% python3 -q
>>> import numpy as np
>>> np.set_printoptions(suppress=True, linewidth=200)
>>> m1 = np.array([[0, -2, 0, 0], [2, 0, 0, 0], [0, 0, 0, -2], [0, 0, 2, 0]])
>>> (m1 + m1.T) / 2
array([[0., 0., 0., 0.],
       [0., 0., 0., 0.],
       [0., 0., 0., 0.],
       [0., 0., 0., 0.]])
>>> np.allclose(m1, m1.T)
False
>>> np.round(np.sort(np.abs(np.linalg.eigvals(m1))), 2)
array([2., 2., 2., 2.])
>>> round(float(np.abs(np.linalg.eigvals(m1)).max()), 2)
2.0
>>> round(float(np.linalg.det(m1)), 2)
16.0
>>> f, v = m1[0], m1[1]
>>> f @ v
np.int64(0)
>>> pr = (f @ v) / (f @ f) * f
>>> v - pr
array([2., 0., 0., 0.])
>>> (v - pr) @ f
np.float64(0.0)
>>> round(float(np.linalg.norm(f + v) ** 2 + np.linalg.norm(f - v) ** 2), 2)
16.0
>>> np.outer(f, v)
array([[ 0,  0,  0,  0],
       [-4,  0,  0,  0],
       [ 0,  0,  0,  0],
       [ 0,  0,  0,  0]])
>>> np.unravel_index(np.abs(m1).argmax(), m1.shape)
(np.int64(0), np.int64(1))
>>> m1.sum(axis=1)
array([-2,  2, -2,  2])
>>> round(np.linalg.norm(m1), 2)
np.float64(4.0)
>>> f = np.array([1, 3, 5])
>>> np.array([np.convolve(row, f, "same") for row in m1])
array([[ -2,  -6, -10,   0],
       [  6,  10,   0,   0],
       [  0,   0,  -2,  -6],
       [  0,   2,   6,  10]])
>>> np.correlate(m1[3], m1[2], "full")
array([ 0,  0, -4,  0,  0,  0,  0])
>>> sigma = 10 * 0.5 ** np.arange(3)
>>> O, _ = np.linalg.qr(np.array([[0.8, 1.3, -1.1], [1.1, 1.6, -0.9], [0.3, -0.9, -0.5]]))
>>> rng = np.random.default_rng(95)
>>> data = rng.normal(size=(18, 3)) * sigma @ O
>>> data.round(2)
array([[  1.02,   5.69,   0.45],
       [  0.6 ,   3.51,  -2.8 ],
       [ -6.27,  -0.46,  -6.21],
       [  6.12,   1.86,   8.68],
       [ 10.93,   5.9 ,  24.78],
       [ -4.56,  -2.75,   1.36],
       [ -0.16,   1.91,  -4.99],
       [ -1.11,   0.55,   2.31],
       [ 15.44,   3.31,   9.68],
       [ -0.68,  -2.06,  -4.33],
       [  7.13,   1.9 ,   5.29],
       [ -2.46,   0.8 ,  -9.45],
       [  6.56,  -0.3 ,   6.56],
       [ -7.14,   3.58,  -8.33],
       [  3.06,   1.61,  18.37],
       [  8.75,   1.6 ,  15.28],
       [  2.56,   5.14,  18.17],
       [-12.37,  -1.77,  -3.82]])
>>> U, sigma, Vt = np.linalg.svd(data, full_matrices=False)
>>> sigma.round(2)
array([51.12, 17.96, 10.34])
>>> np.round(sigma / sigma[0], 2)
array([1.  , 0.35, 0.2 ])
>>> np.allclose(U * sigma @ Vt, data)
True
>>> round(float(np.sqrt((sigma ** 2).sum())), 2), round(np.linalg.norm(data), 2)
(55.16, np.float64(55.16))
>>> np.round(Vt @ Vt.T, 2) + 0
array([[1., 0., 0.],
       [0., 1., 0.],
       [0., 0., 1.]])
>>> np.round(np.cumsum(sigma ** 2) / np.sum(sigma ** 2), 2)
array([0.86, 0.96, 1.  ])
>>> U.shape, sigma.shape, Vt.shape
((18, 3), (3,), (3, 3))
>>> Xs = data - data.mean(axis=0)
>>> V = np.linalg.svd(Xs)[2][:1]
>>> other = Xs - Xs @ V.T @ V
>>> np.linalg.norm(other, axis=1).round(6).argmax()
np.int64(8)
>>> cent = data[[15, 0]].astype(float)
>>> for _ in range(5):
...     lab = np.linalg.norm(data[:, None] - cent, axis=-1).argmin(axis=1)
...     cent = np.array([data[lab == j].mean(axis=0) for j in range(2)])
... 
>>> lab
array([1, 1, 1, 0, 0, 1, 1, 1, 0, 1, 0, 1, 0, 1, 0, 0, 0, 1])
>>> np.bincount(lab)
array([ 8, 10])
>>> vec = np.array([-7, 5, 4])
>>> target = data @ vec
>>> coef, lr = np.zeros(3), 1 / np.linalg.norm(data, 2) ** 2
>>> for i in range(30):
...     coef -= lr * data.T @ (data @ coef - target)
...     if i % 5 == 0: print(i, round(np.linalg.norm(data @ coef - target), 2))
... 
0 133.39
5 76.71
10 48.09
15 33.24
20 24.81
25 19.37
>>> coef.round(2)
array([-6.68,  3.49,  4.08])
>>> proj = data @ np.linalg.solve(data.T @ data, data.T)
>>> np.round(proj @ data[:, 1], 2)
array([ 5.69,  3.51, -0.46,  1.86,  5.9 , -2.75,  1.91,  0.55,  3.31, -2.06,  1.9 ,  0.8 , -0.3 ,  3.58,  1.61,  1.6 ,  5.14, -1.77])
>>> np.round(np.linalg.eigvalsh(proj), 2) + 0
array([0., 0., 0., 0., 0., 0., 0., 0., 0., 0., 0., 0., 0., 0., 0., 1., 1., 1.])
>>> round(float(np.trace(proj)), 2)
3.0
